% ipython --no-banner

In [1]: import numpy as np

In [2]: np.set_printoptions(suppress=True, linewidth=160)

In [3]: rd = lambda a: np.round(a, 3) + 0

In [4]: feats = np.loadtxt("out9.csv", delimiter=",")

In [5]: print(feats)
[[  1.5   0.6  -0.5 -10. ]
 [  0.1   1.3   1.3 -26. ]
 [  0.4   0.8  -0.3 -24. ]
 [  0.    1.3   0.9  18. ]
 [ -0.4   0.3  -0.6  -2. ]
 [ -1.7  -0.6   1.6  -2. ]
 [ -0.5  -0.5   0.7  10. ]
 [  0.2  -0.5   0.1  22. ]
 [ -0.3  -0.4   0.2 -28. ]
 [  0.9   1.1   0.4  12. ]]

In [6]: Xc = feats - feats.mean(axis=0)

In [7]: V = np.linalg.svd(Xc)[2][:1]

In [8]: Y = Xc - Xc @ V.T @ V

In [9]: print(rd(Y.std(axis=0)))
[0.816 0.739 0.705 0.006]

In [10]: print(rd(np.cov(Xc @ V.T, rowvar=False)))
345.127

In [11]: print(rd((Xc @ V.T).std(axis=0)))
[17.624]

In [12]: print(np.linalg.norm(Y, axis=1).round(6).argmax())
5

In [13]: theta = np.radians(45)

In [14]: R = np.eye(4)

In [15]: R[1, 1] = R[3, 3] = np.cos(theta)

In [16]: R[1, 3], R[3, 1] = -np.sin(theta), np.sin(theta)

In [17]: print(rd(R))
[[ 1.     0.     0.     0.   ]
 [ 0.     0.707  0.    -0.707]
 [ 0.     0.     1.     0.   ]
 [ 0.     0.707  0.     0.707]]

In [18]: Y = feats @ R.T

In [19]: print(rd(np.linalg.det(R)), rd(np.trace(R)))
1.0 3.414

In [20]: cov = np.cov(feats, rowvar=False)

In [21]: print(rd(cov))
[[  0.74    0.382  -0.37   -0.422]
 [  0.382   0.616  -0.017  -1.822]
 [ -0.37   -0.017   0.557   1.378]
 [ -0.422  -1.822   1.378 345.111]]

In [22]: print(cov.shape)
(4, 4)

In [23]: print(rd(np.linalg.eigvalsh(cov)[::-1]))
[345.127   1.199   0.569   0.129]

In [24]: print(rd(np.polyfit(feats[:, 0], feats[:, 1], 1)))
[0.517 0.33 ]
